$ ipython --no-banner

In [1]: import numpy as np

In [2]: np.set_printoptions(precision=3, suppress=True, linewidth=160, legacy="1.25")

In [3]: K = np.load("arr.npy")

In [4]: print(K)
[[ 0.227  0.045  0.227 -0.136  0.227  0.227]
 [ 0.045  0.009  0.045 -0.027  0.045  0.045]
 [ 0.227  0.045  0.227 -0.136  0.227  0.227]
 [-0.136 -0.027 -0.136  0.082 -0.136 -0.136]
 [ 0.227  0.045  0.227 -0.136  0.227  0.227]
 [ 0.227  0.045  0.227 -0.136  0.227  0.227]]

In [5]: print(np.linalg.cond(K) > 100)
True

In [6]: print(np.abs(np.diag(np.linalg.qr(K)[1])) > 1e-9)
[ True False False False False False]

In [7]: print(np.unique(K.round(6), axis=0).shape)
(3, 6)

In [8]: print(round(np.trace(np.linalg.pinv(K) @ K), 3))
1.0

In [9]: print(np.allclose(K[:-1].T @ np.linalg.lstsq(K[:-1].T, K[-1])[0], K[-1]))
True

In [10]: print(K @ np.linalg.pinv(K) @ K)
[[ 0.227  0.045  0.227 -0.136  0.227  0.227]
 [ 0.045  0.009  0.045 -0.027  0.045  0.045]
 [ 0.227  0.045  0.227 -0.136  0.227  0.227]
 [-0.136 -0.027 -0.136  0.082 -0.136 -0.136]
 [ 0.227  0.045  0.227 -0.136  0.227  0.227]
 [ 0.227  0.045  0.227 -0.136  0.227  0.227]]

In [11]: W = np.array([[-3, -1, 0, -1, -1],
    ...:     [2, -3, -3, 1, -3],
    ...:     [2, 1, 3, 1, -2],
    ...:     [-1, -3, 0, 0, 3],
    ...:     [1, -1, -1, -2, 1],
    ...:     [3, 1, 3, 2, 0]])

In [12]: c = np.array([5, 4, 0, 5, 2])

In [13]: H = np.maximum(K @ W + c, 0)

In [14]: print((H > 0).astype(int))
[[1 1 1 1 1]
 [1 1 1 1 1]
 [1 1 1 1 1]
 [1 1 0 1 1]
 [1 1 1 1 1]
 [1 1 1 1 1]]

In [15]: print(np.linalg.matrix_rank(H))
3

In [16]: Z = np.array([[2, 0], [2, 2], [1, 0], [1, 1], [0, 0]])

In [17]: print(W @ Z)
[[-9 -3]
 [-4 -5]
 [10  3]
 [-8 -6]
 [-3 -4]
 [13  4]]
